>>> import numpy as np
>>> np.set_printoptions(suppress=True, linewidth=100)
>>> W2 = np.sign(np.array([[1, 2, 2], [0, 0, 0], [3, 0, 0]]))
>>> A2 = (np.tril(W2, -1) + np.eye(3)) @ (np.triu(W2, 1) + np.eye(3))
>>> evals = np.array([-1, 1, 1])
>>> X = np.rint(A2 * evals @ np.linalg.inv(A2)) + 0
>>> print(X)
[[-3.  2.  2.]
 [ 0.  1.  0.]
 [-4.  2.  3.]]
>>> q, R = np.linalg.qr(X)
>>> print(q.round(2))
[[-0.6  -0.3  -0.74]
 [ 0.   -0.93  0.37]
 [-0.8   0.22  0.56]]
>>> print(np.allclose(R.T @ R, X.T @ X))
True
>>> print(round(np.trace(q @ q.T), 2))
3.0
>>> print(np.round(q.T @ q, 2) + 0)
[[1. 0. 0.]
 [0. 1. 0.]
 [0. 0. 1.]]
>>> print(np.round(np.abs(np.diag(R)), 2))
[5.   1.08 0.19]
>>> vec = np.array([-1, 0, 1])
>>> print(np.round(np.abs(np.linalg.eigvals(q)), 2))
[1. 1. 1.]
>>> ang = np.radians(180)
>>> R = np.eye(3)
>>> R[2, 2] = R[1, 1] = np.cos(ang)
>>> R[2, 1], R[1, 2] = -np.sin(ang), np.sin(ang)
>>> print(R.round(2) + 0)
[[ 1.  0.  0.]
 [ 0. -1.  0.]
 [ 0.  0. -1.]]
>>> A2 = X @ R.T
>>> print(round(float(np.linalg.det(R)), 2), np.trace(R))
1.0 -1.0
>>> print(np.round(np.linalg.svd(X, compute_uv=False), 2), np.round(np.linalg.svd(A2, compute_uv=False), 2))
[6.78 1.   0.15] [6.78 1.   0.15]
>>> print(A2.round(2) + 0)
[[-3. -2. -2.]
 [ 0. -1.  0.]
 [-4. -2. -3.]]
>>> G = X.T @ X
>>> print(np.allclose(G, G.T))
True
>>> print(np.trace(G), (X ** 2).sum())
47.0 47.0
>>> print((X @ X.T).shape)
(3, 3)
>>> print(np.round(np.linalg.eigvalsh(G)[::-1], 2))
[45.98  1.    0.02]
>>> F = np.load("mat.npy")
>>> print(F)
[[0.2 0.4]
 [0.4 0.8]]
>>> rk = np.linalg.matrix_rank(F)
>>> print(rk)
1
>>> ns = np.linalg.svd(F)[2][rk:].T
>>> print(np.round(F @ ns, 2) + 0)
[[0.]
 [0.]]
>>> print([int(np.linalg.matrix_rank(F[:, :j + 1])) for j in range(2)])
[1, 1]
>>> print(np.allclose(F @ ns, 0))
True
>>> A2 = np.array([[-3, 2, -2], [-3, 3, 2], [-3, -3, 1]])
>>> K = np.triu(A2)
>>> print(K)
[[-3  2 -2]
 [ 0  3  2]
 [ 0  0  1]]
>>> # triangular
>>> P = np.triu(np.array([[2, 1, 2], [2, 0, 2], [1, 3, 2]]), 1) + np.eye(3)
>>> A2 = P @ K @ np.linalg.inv(P)
>>> print(A2)
[[-3.  8. -8.]
 [ 0.  3. -2.]
 [ 0.  0.  1.]]
>>> print(np.poly(A2))
[ 1. -1. -9.  9.]
>>> print(round(float(np.linalg.det(A2)), 2))
-9.0
>>> print(np.linalg.matrix_rank(A2))
3
>>> print(P @ K - K @ P)
[[ 0.  6.  6.]
 [ 0.  0. -4.]
 [ 0.  0.  0.]]
>>> A2 = np.linalg.inv(K)
>>> print(round(np.linalg.slogdet(K)[0], 2))
-1.0
>>> print(np.round(np.linalg.inv(A2), 2))
[[-3.  2. -2.]
 [ 0.  3.  2.]
 [ 0.  0.  1.]]
>>> print(round(float(np.linalg.det(K) * np.linalg.det(A2)), 2))
1.0
>>> print(np.round(np.linalg.det(K) * A2, 2))
[[ 3. -2. 10.]
 [-0. -3.  6.]
 [-0. -0. -9.]]
>>> print(np.prod(np.diag(K)), round(np.linalg.det(K), 2))
-9 -9.0
>>> print(K @ K)
[[9 0 8]
 [0 9 8]
 [0 0 1]]
>>> arr = np.load("test9.npy")
>>> print(arr)
[[ 0.2 -2.4]
 [-2.4 -1.2]]
>>> print(np.all(np.linalg.eigvalsh(arr) > 0))
False
>>> print(np.round(np.linalg.eigvals(K), 2))
[-3.  3.  1.]
>>> print(np.round(np.linalg.det(K[::-1]), 2))
9.0
>>> print(np.einsum("ii->", K))
1
>>> print(np.einsum("ij,ji->", K, K))
19
>>> print(round(np.linalg.eigvals(K).sum().real, 2))
1.0
>>> A2 = K / np.sqrt((K ** 2).mean(axis=1, keepdims=True))
>>> print(np.linalg.matrix_rank(K - K.mean(axis=1, keepdims=True)))
2
>>> print(A2[2].round(2))
[0.   0.   1.73]
>>> print(np.round(np.linalg.norm(A2, axis=1), 2))
[1.73 1.73 1.73]
>>> print(np.round(K - K.mean(axis=1, keepdims=True), 2))
[[-2.    3.   -1.  ]
 [-1.67  1.33  0.33]
 [-0.33 -0.33  0.67]]
>>> mat = np.load("dump.npy")
>>> print(mat.round(2))
[[ 0.93  0.21 -0.25 -0.16]
 [ 0.21  0.38  0.76  0.48]
 [-0.25  0.76  0.07 -0.59]
 [-0.16  0.48 -0.59  0.62]]
>>> # symmetric, so the eigenvalues are real
>>> vec = np.array([0, 1, 0, 0])
>>> rhs = mat @ vec
>>> coef, lr = np.zeros(4), 1 / np.linalg.norm(mat, 2) ** 2
>>> for i in range(4):
...     coef -= lr * mat.T @ (mat @ coef - rhs)
...     if i % 1 == 0: print(i, round(np.linalg.norm(mat @ coef - rhs), 2))
... 
0 0.0
1 0.0
2 0.0
3 0.0
>>> print(round(float(np.linalg.cond(mat)), 2))
1.0
>>> print(coef.round(2) + 0)
[0. 1. 0. 0.]
>>> rng = np.random.default_rng(318268)
>>> data = np.triu(rng.random((3, 3)) < 0.8, 1).astype(int)
>>> data = data + data.T
>>> print(data)
[[0 1 1]
 [1 0 1]
 [1 1 0]]
>>> # symmetric
>>> q, R = np.linalg.qr(data)
>>> print(np.round(q.T @ q, 2) + 0)
[[1. 0. 0.]
 [0. 1. 0.]
 [0. 0. 1.]]
>>> print(np.round(np.abs(np.diag(R)), 2))
[1.41 1.22 1.15]
>>> print(np.round(abs(R[0, 0]), 2), round(float(np.linalg.norm(data[:, 0])), 2))
1.41 1.41
>>> print(q.shape, R.shape)
(3, 3) (3, 3)
>>> J = np.load("arr.npy")
>>> print(J)
[[1.   0.2  0.04]
 [0.2  1.   0.2 ]
 [0.04 0.2  1.  ]]
>>> # symmetric, so the eigenvalues are real
>>> evals, evecs = np.linalg.eigh(J)
>>> vec = np.array([2, -3, 2])
>>> print(np.round(np.linalg.eigvalsh(J[1:, 1:]), 2))
[0.8 1.2]
>>> print(round(vec @ J @ vec / (vec @ vec), 2), round(float(evals[0]), 2), np.round(evals[-1], 2))
0.74 0.74 1.3
>>> print(np.round(evecs * np.sqrt(evals) @ evecs.T, 2))
[[0.99 0.1  0.02]
 [0.1  0.99 0.1 ]
 [0.02 0.1  0.99]]
>>> print((np.sign(evecs[:, -1].round(6)) == np.sign(evecs[0, -1].round(6))).astype(int))
[1 1 1]
>>> A2 = J + rng.integers(-2, 3, (3, 1)) @ rng.integers(-2, 3, (1, 3))
>>> print(A2)
[[ 0.   -1.8  -0.96]
 [ 2.2   5.    2.2 ]
 [-0.96 -1.8   0.  ]]
>>> print(np.abs(A2 - J).sum(axis=1))
[4. 8. 4.]
>>> print(A2 - J)
[[-1. -2. -1.]
 [ 2.  4.  2.]
 [-1. -2. -1.]]
>>> print(np.round(np.linalg.svd(A2 - J, compute_uv=False), 2) + 0)
[6. 0. 0.]
>>> print(np.round(np.linalg.eigvals(A2).sum().real, 2))
5.0
>>> print(np.round(np.linalg.det(A2.T), 2))
3.0
>>> print(np.round(np.einsum("ij,ji->", A2, A2), 2))
11.0
>>> print(round(float(np.linalg.det(2 * A2)), 2), round(np.linalg.det(A2), 2))
23.96 3.0
>>> print(round(np.linalg.det(A2[::-1]), 2))
-3.0
>>> L = np.linalg.cholesky(J)
>>> print(np.linalg.eigvalsh(J).min() > 0)
True
>>> vec = np.array([0, 2, 1])
>>> print(J * vec)
[[0.   0.4  0.04]
 [0.   2.   0.2 ]
 [0.   0.4  1.  ]]
>>> print(np.linalg.norm(J @ vec) <= np.linalg.norm(J, 2) * np.linalg.norm(vec) + 1e-9)
True
>>> print(J @ vec)
[0.44 2.2  1.4 ]
>>> print(np.einsum("ij,j->i", J, vec))
[0.44 2.2  1.4 ]
>>> print(J @ (2 * vec))
[0.88 4.4  2.8 ]
>>> print(J @ np.eye(3)[0])
[1.   0.2  0.04]
>>> sig = 20 * 0.9 ** np.arange(3)
>>> q, _ = np.linalg.qr(np.array([[-0.9, -1.2, 0.7], [-0.2, 0.8, 0.8], [-0.1, 0.3, -0.8]]))
>>> W0 = rng.normal(size=(21, 3)) * sig @ q
>>> print(W0.round(2))
[[ -0.85 -10.99  17.11]
 [-24.42  12.61  16.  ]
 [ 23.67  -5.92  33.59]
 [ 15.69   7.66  -3.41]
 [ 15.32  20.35  -0.6 ]
 [ 12.9   -0.01  -8.34]
 [ 12.77  20.58  27.13]
 [ -8.89  21.38   7.09]
 [ -6.28  29.84   6.04]
 [ 18.72   7.51  18.05]
 [ -7.7   -0.58  -5.47]
 [-19.47 -13.19  36.01]
 [ -3.11   2.97  15.37]
 [ 20.58 -16.25 -18.  ]
 [-35.03  19.87  16.32]
 [ -3.25   7.52  -6.22]
 [-45.21  16.7  -29.68]
 [  0.67 -30.52 -11.23]
 [-20.86 -34.79  18.66]
 [  2.55  23.14  17.56]
 [-24.95  23.43 -13.35]]
>>> A2 = np.array([[3, 2, 0], [1, 2, 1], [0, 0, 3]])
>>> print(np.linalg.matrix_rank(np.vstack([W0, A2.T])))
3
>>> print(np.vstack([W0, A2.T]).shape)
(24, 3)
>>> print(np.round(np.einsum("ij->j", W0), 2))
[-77.14 101.3  132.62]
